In [1]: import numpy as np

In [2]: np.set_printoptions(precision=3, suppress=True, linewidth=160)

In [3]: arr = np.loadtxt("out3.csv", delimiter=",")

In [4]: print(arr)
[[0. 0. 0. 0. 0. 1. 0.]
 [1. 0. 0. 0. 0. 0. 0.]
 [0. 0. 0. 0. 0. 0. 1.]
 [0. 0. 0. 1. 0. 0. 0.]
 [0. 0. 1. 0. 0. 0. 0.]
 [0. 1. 0. 0. 0. 0. 0.]
 [0. 0. 0. 0. 1. 0. 0.]]

In [5]: # keeps lengths

In [6]: t3 = np.stack([arr, -2 * arr, arr[::-1]])

In [7]: print(t3.shape)
(3, 7, 7)

In [8]: print((t3 @ arr.T).shape)
(3, 7, 7)

In [9]: print(np.linalg.matrix_rank(t3))
[7 7 7]

In [10]: print(t3.sum(axis=0))
[[ 0.  0.  0.  0.  1. -1.  0.]
 [-1.  1.  0.  0.  0.  0.  0.]
 [ 0.  0.  1.  0.  0.  0. -1.]
 [ 0.  0.  0.  0.  0.  0.  0.]
 [ 0.  0. -1.  0.  0.  0.  1.]
 [ 1. -1.  0.  0.  0.  0.  0.]
 [ 0.  0.  0.  0. -1.  1.  0.]]

In [11]: print(np.einsum("bij,cij->bc", t3, t3))
[[  7. -14.   1.]
 [-14.  28.  -2.]
 [  1.  -2.   7.]]

In [12]: print(np.linalg.norm(t3, axis=(1, 2)))
[2.646 5.292 2.646]

In [13]: u = np.array([3, 1, 5, 5, 4, 2, 0])

In [14]: out = arr + np.outer(u, np.eye(7)[3])

In [15]: print(out)
[[0. 0. 0. 3. 0. 1. 0.]
 [1. 0. 0. 1. 0. 0. 0.]
 [0. 0. 0. 5. 0. 0. 1.]
 [0. 0. 0. 6. 0. 0. 0.]
 [0. 0. 1. 4. 0. 0. 0.]
 [0. 1. 0. 2. 0. 0. 0.]
 [0. 0. 0. 0. 1. 0. 0.]]

In [16]: print(round(float(np.linalg.det(out) / np.linalg.det(arr)), 3), np.round(1 + np.linalg.solve(arr, u)[3], 3))
6.0 6.0

In [17]: x0 = np.array([0, 1, 2, 0, 1, 3, 3])

In [18]: print(np.einsum("ij,j->i", arr, x0))
[3. 0. 3. 0. 2. 1. 1.]

In [19]: print(arr @ x0)
[3. 0. 3. 0. 2. 1. 1.]

In [20]: print((arr * x0).sum(axis=1))
[3. 0. 3. 0. 2. 1. 1.]

In [21]: print(np.linalg.norm(arr @ x0) <= np.linalg.norm(arr, 2) * np.linalg.norm(x0) + 1e-9)
True

In [22]: print(np.sign((arr @ x0).round(6)))
[1. 0. 1. 0. 1. 1. 1.]

In [23]: def softmax(z):
    ...:     e = np.exp(z - z.max(axis=-1, keepdims=True))
    ...:     return e / e.sum(axis=-1, keepdims=True)
    ...: 

In [24]: print(softmax(arr[4]))
[0.115 0.115 0.312 0.115 0.115 0.115 0.115]

In [25]: print(softmax(arr).sum(axis=1))
[1. 1. 1. 1. 1. 1. 1.]

In [26]: S = arr @ arr.T / np.sqrt(7)

In [27]: print(softmax(S)[4] @ arr)
[0.134 0.134 0.196 0.134 0.134 0.134 0.134]

In [28]: print(softmax(S))
[[0.196 0.134 0.134 0.134 0.134 0.134 0.134]
 [0.134 0.196 0.134 0.134 0.134 0.134 0.134]
 [0.134 0.134 0.196 0.134 0.134 0.134 0.134]
 [0.134 0.134 0.134 0.196 0.134 0.134 0.134]
 [0.134 0.134 0.134 0.134 0.196 0.134 0.134]
 [0.134 0.134 0.134 0.134 0.134 0.196 0.134]
 [0.134 0.134 0.134 0.134 0.134 0.134 0.196]]

In [29]: W0 = np.load("layer15.npy")

In [30]: print(W0)
[[0.091 0.121 0.091 0.152 0.121 0.121 0.03  0.091 0.03  0.061 0.    0.091]
 [0.105 0.053 0.132 0.079 0.079 0.105 0.079 0.079 0.026 0.079 0.105 0.079]
 [0.061 0.121 0.03  0.152 0.03  0.03  0.03  0.121 0.091 0.152 0.152 0.03 ]
 [0.    0.1   0.133 0.133 0.1   0.1   0.067 0.067 0.133 0.1   0.    0.067]
 [0.    0.    0.074 0.185 0.185 0.111 0.148 0.    0.111 0.037 0.111 0.037]
 [0.03  0.03  0.152 0.091 0.152 0.091 0.152 0.091 0.091 0.121 0.    0.   ]
 [0.094 0.031 0.062 0.031 0.    0.    0.156 0.125 0.125 0.156 0.094 0.125]
 [0.057 0.143 0.    0.057 0.143 0.143 0.057 0.029 0.086 0.143 0.143 0.   ]
 [0.067 0.033 0.1   0.033 0.    0.133 0.033 0.133 0.067 0.1   0.133 0.167]
 [0.054 0.027 0.108 0.054 0.135 0.108 0.108 0.108 0.    0.162 0.054 0.081]
 [0.133 0.    0.1   0.167 0.    0.167 0.033 0.1   0.067 0.033 0.133 0.067]
 [0.    0.1   0.133 0.067 0.133 0.1   0.    0.    0.067 0.133 0.1   0.167]]

In [31]: Q, evecs = np.linalg.qr(arr[:, :3])[0], np.linalg.qr(arr[:, 3:])[0]

In [32]: sigma = np.linalg.svd(Q.T @ evecs, compute_uv=False)

In [33]: print(sigma)
[0. 0. 0.]

In [34]: print(np.degrees(np.arccos(sigma.clip(0, 1))))
[90. 90. 90.]

In [35]: print((sigma > 0.9).sum())
0

In [36]: print(np.allclose(W0 @ W0.T, W0.T @ W0))
False

In [37]: Q, evecs = np.linalg.qr(W0[:, :7])[0], np.linalg.qr(W0[:, 7:])[0]

In [38]: sigma = np.linalg.svd(Q.T @ evecs, compute_uv=False)

In [39]: print(round(np.linalg.norm(Q @ Q.T - evecs @ evecs.T, 2), 3))
1.0

In [40]: print(sigma)
[0.996 0.945 0.832 0.675 0.449]

In [41]: print(np.degrees(np.arccos(sigma.clip(0, 1))))
[ 4.938 19.128 33.73  47.578 63.306]

In [42]: print((sigma > 0.9).sum())
2

In [43]: print(np.linalg.svd(W0, compute_uv=False))
[1.015 0.309 0.243 0.233 0.224 0.18  0.166 0.102 0.09  0.07  0.039 0.013]

In [44]: print(np.round(np.linalg.norm(W0), 3))
1.173

In [45]: print(np.count_nonzero(W0))
125

In [46]: print(round(np.abs(W0).max(), 3))
0.185

In [47]: print(W0.shape)
(12, 12)

In [48]: print(W0.mean(axis=0))
[0.058 0.063 0.093 0.1   0.09  0.101 0.075 0.079 0.074 0.106 0.085 0.076]

In [49]: print(W0.sum(axis=0))
[0.692 0.76  1.116 1.201 1.078 1.21  0.894 0.944 0.894 1.277 1.025 0.91 ]

In [50]: print(np.linalg.matrix_rank(W0))
12

In [51]: print(np.linalg.matrix_power(W0, 100))
[[0.054 0.061 0.093 0.101 0.092 0.1   0.079 0.079 0.077 0.109 0.084 0.072]
 [0.054 0.061 0.093 0.101 0.092 0.1   0.079 0.079 0.077 0.109 0.084 0.072]
 [0.054 0.061 0.093 0.101 0.092 0.1   0.079 0.079 0.077 0.109 0.084 0.072]
 [0.054 0.061 0.093 0.101 0.092 0.1   0.079 0.079 0.077 0.109 0.084 0.072]
 [0.054 0.061 0.093 0.101 0.092 0.1   0.079 0.079 0.077 0.109 0.084 0.072]
 [0.054 0.061 0.093 0.101 0.092 0.1   0.079 0.079 0.077 0.109 0.084 0.072]
 [0.054 0.061 0.093 0.101 0.092 0.1   0.079 0.079 0.077 0.109 0.084 0.072]
 [0.054 0.061 0.093 0.101 0.092 0.1   0.079 0.079 0.077 0.109 0.084 0.072]
 [0.054 0.061 0.093 0.101 0.092 0.1   0.079 0.079 0.077 0.109 0.084 0.072]
 [0.054 0.061 0.093 0.101 0.092 0.1   0.079 0.079 0.077 0.109 0.084 0.072]
 [0.054 0.061 0.093 0.101 0.092 0.1   0.079 0.079 0.077 0.109 0.084 0.072]
 [0.054 0.061 0.093 0.101 0.092 0.1   0.079 0.079 0.077 0.109 0.084 0.072]]

In [52]: print(W0 @ np.ones(12))
[1. 1. 1. 1. 1. 1. 1. 1. 1. 1. 1. 1.]

In [53]: print(np.sort(np.abs(np.linalg.eigvals(W0)))[::-1])
[1.    0.202 0.202 0.134 0.134 0.133 0.133 0.126 0.09  0.082 0.082 0.039]

In [54]: print(W0.sum(axis=1))
[1. 1. 1. 1. 1. 1. 1. 1. 1. 1. 1. 1.]

In [55]: pr = np.eye(12)[7]

In [56]: for _ in range(6):
    ...:     pr = pr @ W0
    ...:     print(pr.round(3))
    ...: 
[0.057 0.143 0.    0.057 0.143 0.143 0.057 0.029 0.086 0.143 0.143 0.   ]
[0.064 0.037 0.106 0.105 0.095 0.111 0.093 0.082 0.067 0.093 0.079 0.068]
[0.053 0.063 0.091 0.103 0.092 0.097 0.08  0.079 0.08  0.11  0.082 0.069]
[0.054 0.06  0.093 0.1   0.092 0.1   0.079 0.08  0.077 0.109 0.084 0.072]
[0.054 0.061 0.093 0.101 0.092 0.1   0.079 0.079 0.077 0.109 0.084 0.072]
[0.054 0.061 0.093 0.101 0.092 0.1   0.079 0.079 0.077 0.109 0.084 0.072]

In [57]: feats = np.load("sample11.npy")

In [58]: print(feats)
[[3 0 0 0 0 0 0 0 0 0 0 0]
 [0 2 0 0 0 0 0 0 0 0 0 0]
 [0 0 0 0 0 0 0 0 0 0 0 0]
 [0 0 0 0 0 0 0 0 0 0 0 0]
 [0 0 0 0 1 0 0 0 0 0 0 0]
 [0 0 0 0 0 3 0 0 0 0 0 0]
 [0 0 0 0 0 0 3 0 0 0 0 0]
 [0 0 0 0 0 0 0 1 0 0 0 0]
 [0 0 0 0 0 0 0 0 0 0 0 0]
 [0 0 0 0 0 0 0 0 0 3 0 0]
 [0 0 0 0 0 0 0 0 0 0 0 0]
 [0 0 0 0 0 0 0 0 0 0 0 1]]

In [59]: w1 = np.array([[0, 1, 0],
    ...:     [3, 3, 0],
    ...:     [0, 3, 0],
    ...:     [0, 3, 3],
    ...:     [2, 3, 2],
    ...:     [3, 0, 3],
    ...:     [0, 2, 3],
    ...:     [0, 1, 2],
    ...:     [3, 2, 2],
    ...:     [2, 0, 1],
    ...:     [2, 1, 2],
    ...:     [2, 3, 3]])

In [60]: b = np.array([3, 8, 7])

In [61]: act = np.maximum(feats @ w1 + b, 0)

In [62]: print((act > 0).mean(axis=0))
[1. 1. 1.]

In [63]: print((act > 0).astype(int))
[[1 1 1]
 [1 1 1]
 [1 1 1]
 [1 1 1]
 [1 1 1]
 [1 1 1]
 [1 1 1]
 [1 1 1]
 [1 1 1]
 [1 1 1]
 [1 1 1]
 [1 1 1]]

In [64]: C = np.array([[-2, 0, 3], [3, -1, 1], [-2, 1, 2]])

In [65]: print(w1 @ C)
[[  3  -1   1]
 [  3  -3  12]
 [  9  -3   3]
 [  3   0   9]
 [  1  -1  13]
 [-12   3  15]
 [  0   1   8]
 [ -1   1   5]
 [ -4   0  15]
 [ -6   1   8]
 [ -5   1  11]
 [ -1   0  15]]

In [66]: U, sigma, Vh = np.linalg.svd(feats)

In [67]: evecs = Vh[:(sigma > 1e-8).sum()]

In [68]: rng = np.random.default_rng(401)

In [69]: x0 = feats[11] + -2 * feats[4] + rng.integers(2) * np.eye(12)[5]

In [70]: print(x0)
[ 0.  0.  0.  0. -2.  0.  0.  0.  0.  0.  0.  1.]

In [71]: print(np.linalg.matrix_rank(np.vstack([feats, x0])))
8

In [72]: print(np.allclose(evecs.T @ evecs @ x0, x0))
True

In [73]: data = np.load("x.npy")

In [74]: print(data)
[[ 0 -2 -1  0  1 -2  1  1]
 [ 0 -2 -1  0  1 -2  1  1]
 [ 2  0  1  2  3  0  3  3]
 [ 4  2  3  4  5  2  5  5]
 [ 0 -2 -1  0  1 -2  1  1]
 [ 1 -1  0  1  2 -1  2  2]
 [ 1 -1  0  1  2 -1  2  2]]

In [75]: print(np.linalg.norm(feats, axis=0))
[3. 2. 0. 0. 1. 3. 3. 1. 0. 3. 0. 1.]

In [76]: print(feats @ feats.T)
[[9 0 0 0 0 0 0 0 0 0 0 0]
 [0 4 0 0 0 0 0 0 0 0 0 0]
 [0 0 0 0 0 0 0 0 0 0 0 0]
 [0 0 0 0 0 0 0 0 0 0 0 0]
 [0 0 0 0 1 0 0 0 0 0 0 0]
 [0 0 0 0 0 9 0 0 0 0 0 0]
 [0 0 0 0 0 0 9 0 0 0 0 0]
 [0 0 0 0 0 0 0 1 0 0 0 0]
 [0 0 0 0 0 0 0 0 0 0 0 0]
 [0 0 0 0 0 0 0 0 0 9 0 0]
 [0 0 0 0 0 0 0 0 0 0 0 0]
 [0 0 0 0 0 0 0 0 0 0 0 1]]

In [77]: print(feats[:, 2] @ feats[:, 6])
0

In [78]: U, sigma, Vh = np.linalg.svd(data)

In [79]: print(sigma.round(3) + 0)
[13.516  6.733  0.     0.     0.     0.     0.   ]

In [80]: print(np.argmax(sigma[:-1] / (sigma[1:] + 1e-6)) + 1)
2

In [81]: out = U[:, :2] @ np.diag(sigma[:2]) @ Vh[:2]

In [82]: print(out.round(3) + 0)
[[ 0. -2. -1.  0.  1. -2.  1.  1.]
 [ 0. -2. -1.  0.  1. -2.  1.  1.]
 [ 2.  0.  1.  2.  3.  0.  3.  3.]
 [ 4.  2.  3.  4.  5.  2.  5.  5.]
 [ 0. -2. -1.  0.  1. -2.  1.  1.]
 [ 1. -1.  0.  1.  2. -1.  2.  2.]
 [ 1. -1.  0.  1.  2. -1.  2.  2.]]

In [83]: print(np.round(np.abs(data - out).max(), 3))
0.0

In [84]: print(np.linalg.matrix_rank(out))
2

In [85]: print(np.linalg.matrix_rank(data, rtol=0.05))
2

In [86]: print(np.round(np.linalg.norm(data - out, 2), 3), round(sigma[2], 3))
0.0 0.0

In [87]: print(np.round(np.linalg.norm(data - out) / np.linalg.norm(data), 3))
0.0

In [88]: t3 = np.stack([data, 4 * data, data[::-1]])

In [89]: print(np.linalg.matrix_rank(t3.reshape(3, -1)))
2

In [90]: print((t3 @ data.T).shape)
(3, 7, 7)

In [91]: print(t3.shape)
(3, 7, 8)

In [92]: M = np.load("a.npy")

In [93]: print(M.round(3) + 0)
[[-12.339 -13.47   -1.499  -1.505 -17.587  -0.369]
 [ -9.257 -10.793  -1.371  -1.856 -14.232   0.165]
 [ -2.663  -4.661  -0.971  -1.969  -6.576   1.026]
 [ -1.579  -3.526  -0.864  -1.813  -5.151   1.083]
 [  0.065  -1.522  -0.602  -1.252  -2.582   0.986]
 [  0.256  -0.029  -0.095  -0.121  -0.211   0.19 ]
 [  0.198  -0.016  -0.072  -0.086  -0.155   0.143]
 [  0.014   0.     -0.005  -0.005  -0.009   0.009]
 [ -0.99   -0.185   0.275   0.006   0.461  -0.529]
 [ -2.498  -0.765   0.685  -1.365   1.396  -1.049]
 [ -2.673  -0.844   0.75   -1.784   1.642  -1.078]
 [ -2.699  -0.856   0.761  -1.861   1.688  -1.081]
 [ -2.516  -0.749   1.267  -7.612   5.422  -0.501]
 [ -2.208  -0.585   1.336  -8.79    6.257  -0.287]
 [ -2.016  -0.483   1.372  -9.437   6.724  -0.162]
 [ -1.538  -0.225   1.446 -10.879   7.785   0.133]
 [  2.057   1.765   1.779 -18.972  14.116   2.071]]

In [94]: print([round(float(x), 3) for x in np.linalg.svd(M, compute_uv=False)[:3]])
[39.077, 27.931, 7.085]

In [95]: print(np.argsort(-np.linalg.norm(M, axis=0).round(6), kind="stable")[:3])
[4 3 1]
